In [1]: import numpy as np

In [2]: from numpy import linalg as LA

In [3]: np.set_printoptions(precision=1, suppress=True, linewidth=100, legacy="1.25")

In [4]: X = np.loadtxt("test14.csv", delimiter=",")

In [5]: X
Out[5]: 
array([[ -2.6,   4.4,   0.6,  13.4,   3.7, -11.2,   4.6],
       [  1.7,   0.5,   1.5,   0.4,   1.3,   4.4,   3.3],
       [  8.8,  -4. ,   6.6,  -5.1,   4.4,   6.7,  -4.4],
       [  4.6,  -0.9,   4.5,   2.1,   4.3,  -0.4,  -1.2],
       [  0.9,   1.4,   1.5,   3.6,   2.1,   0.3,   3.3],
       [  5. ,  -1.3,   4.4,   0.1,   3.7,   2.2,  -1.1],
       [ -0.1,   1.9,   0.7,   3.9,   1.4,   0.7,   4.5],
       [  2.7,   0.4,   3.2,   3.9,   3.6,  -1.5,   0.7],
       [  0.6,   1.3,   0.8,   1.5,   1. ,   3.5,   4.3],
       [  2.2,   0.7,   2.7,   4. ,   3.3,  -1.2,   1.4],
       [  2.6,   0.2,   2.7,   2.3,   2.8,   0.9,   1.4],
       [  0.2,   2. ,   1.6,   6.7,   2.9,  -3.6,   3.1],
       [  4.3,  -0.9,   3.8,   0.1,   3.2,   2.6,  -0.2],
       [  4.6,  -1. ,   4.3,   1.5,   4.1,   0.4,  -1. ]])

In [6]: d = LA.norm(X[:, None] - X[None], axis=-1)

In [7]: LA.matrix_rank(d ** 2)
Out[7]: 4

In [8]: LA.norm(X - X.mean(axis=0), axis=1)
Out[8]: array([17.4,  5.6, 14.5,  4.2,  3.3,  5.3,  5.3,  2.3,  5.7,  2. ,  0.9,  6.6,  4.5,  4.1])

In [9]: d.mean(axis=1).argmax()
Out[9]: 0

In [10]: LA.norm(X, axis=1)
Out[10]: array([19.1,  6.1, 15.7,  8.2,  5.7,  8.1,  6.5,  7. ,  6. ,  6.5,  5.5,  9.1,  7.2,  7.8])

In [11]: (d + 1e9 * np.eye(14)).round(6).argmin(axis=1)
Out[11]: array([11,  8,  5, 13,  6, 12,  4,  9,  1,  7,  9,  9,  5,  3])

In [12]: np.unravel_index(d.round(6).argmax(), d.shape)
Out[12]: (0, 2)

In [13]: labels = X[:, 2] > np.median(X[:, 2])

In [14]: u = X[labels].mean(axis=0) - X[~labels].mean(axis=0)

In [15]: u
Out[15]: array([ 4.1, -2.7,  2.9, -3.6,  1.6,  2. , -4.3])

In [16]: ((X - X.mean(axis=0)) @ u > 0).astype(int)
Out[16]: array([0, 0, 1, 1, 0, 1, 0, 0, 0, 0, 1, 0, 1, 1])

In [17]: A = np.array([[2, -4, 2, 1, -3, -1],
    ...:     [3, 3, -5, -5, -3, -2],
    ...:     [0, -1, -3, 4, 4, -1],
    ...:     [4, 0, 0, 2, -3, -2]])

In [18]: A[-1] = A[0] + 2 * A[1]

In [19]: A
Out[19]: 
array([[ 2, -4,  2,  1, -3, -1],
       [ 3,  3, -5, -5, -3, -2],
       [ 0, -1, -3,  4,  4, -1],
       [ 8,  2, -8, -9, -9, -5]])

In [20]: round(LA.norm(A, 2) / LA.norm(A), 1)
Out[20]: 0.9

In [21]: LA.cond(A) > 100
Out[21]: True

In [22]: LA.matrix_rank(A, rtol=0.1)
Out[22]: 3

In [23]: np.round(A @ LA.pinv(A) @ A, 1) + 0
Out[23]: 
array([[ 2., -4.,  2.,  1., -3., -1.],
       [ 3.,  3., -5., -5., -3., -2.],
       [ 0., -1., -3.,  4.,  4., -1.],
       [ 8.,  2., -8., -9., -9., -5.]])

In [24]: np.unique(A.round(6), axis=0).shape
Out[24]: (4, 6)

In [25]: np.allclose(A[:-1].T @ LA.lstsq(A[:-1].T, A[-1])[0], A[-1])
Out[25]: True

In [26]: LA.lstsq(A[:-1].T, A[-1])[2]
Out[26]: 3

In [27]: mat = np.load("case0.npy")

In [28]: mat
Out[28]: 
array([[12,  7, 10],
       [ 0,  0,  0],
       [ 0,  0,  0],
       [ 0,  0,  0],
       [ 0,  0,  0],
       [ 0,  0,  0],
       [ 0,  0,  0],
       [ 8,  2,  7],
       [ 4,  2,  8],
       [ 8,  2,  7]])

In [29]: C2 = np.cov(mat, rowvar=False)

In [30]: np.round(np.polyfit(mat[:, 2], mat[:, 0], 1), 1) + 0
Out[30]: array([1., 0.])

In [31]: round(np.corrcoef(mat[:, 2], mat[:, 0])[0, 1], 1)
Out[31]: 0.9

In [32]: C2.shape
Out[32]: (3, 3)

In [33]: C2
Out[33]: 
array([[20.6,  9.2, 18. ],
       [ 9.2,  4.9,  8. ],
       [18. ,  8. , 17.7]])

In [34]: mat.std(axis=0)
Out[34]: array([4.3, 2.1, 4. ])

In [35]: np.median(mat, axis=0)
Out[35]: array([0., 0., 0.])

In [36]: np.corrcoef(mat.T)
Out[36]: 
array([[1. , 0.9, 0.9],
       [0.9, 1. , 0.9],
       [0.9, 0.9, 1. ]])

In [37]: np.argsort(-mat.std(axis=0).round(6), kind="stable")
Out[37]: array([0, 2, 1])

In [38]: basis = mat[[7, 2]].astype(float)

In [39]: for _ in range(5):
    ...:     labels = LA.norm(mat[:, None] - basis, axis=-1).argmin(axis=1)
    ...:     basis = np.array([mat[labels == j].mean(axis=0) for j in range(2)])
    ...: 

In [40]: labels
Out[40]: array([0, 1, 1, 1, 1, 1, 1, 0, 0, 0])

In [41]: basis
Out[41]: 
array([[8. , 3.2, 8. ],
       [0. , 0. , 0. ]])

In [42]: np.bincount(labels)
Out[42]: array([4, 6])

In [43]: np.abs(basis[1] - basis[0]).argmax()
Out[43]: 0

In [44]: E = np.load("x.npy")

In [45]: E.round(1) + 0
Out[45]: 
array([[ 1.2,  0. , -0.2,  0.1, -0.3,  0.4, -0.2],
       [ 0. ,  0.9, -0.8,  0. , -0.1, -0.1,  0. ],
       [-0.2, -0.8,  2.1,  0.4, -0.7, -0.7,  0.1],
       [ 0.1,  0. ,  0.4,  2. ,  0.1,  0.2,  0. ],
       [-0.3, -0.1, -0.7,  0.1,  2. , -0.8,  0.3],
       [ 0.4, -0.1, -0.7,  0.2, -0.8,  1.6, -0.3],
       [-0.2,  0. ,  0.1,  0. ,  0.3, -0.3,  2.3]])

In [46]: # symmetric, so the eigenvalues are real

In [47]: other = E / np.sqrt((E ** 2).mean(axis=1, keepdims=True))

In [48]: np.round(E - E.mean(axis=1, keepdims=True), 1) + 0
Out[48]: 
array([[ 1. , -0.1, -0.4, -0.1, -0.4,  0.2, -0.3],
       [ 0. ,  0.9, -0.8,  0. , -0.1, -0.1,  0. ],
       [-0.2, -0.8,  2.1,  0.3, -0.7, -0.7,  0.1],
       [-0.3, -0.4,  0. ,  1.6, -0.3, -0.2, -0.4],
       [-0.4, -0.1, -0.8,  0. ,  1.9, -0.9,  0.2],
       [ 0.3, -0.1, -0.7,  0.1, -0.8,  1.6, -0.4],
       [-0.5, -0.3, -0.2, -0.3,  0. , -0.6,  2. ]])

In [49]: LA.matrix_rank(other) == LA.matrix_rank(E)
Out[49]: True

In [50]: LA.norm(other, axis=1)
Out[50]: array([2.6, 2.6, 2.6, 2.6, 2.6, 2.6, 2.6])

In [51]: other[3].round(1) + 0
Out[51]: array([0.1, 0. , 0.5, 2.6, 0.1, 0.2, 0. ])
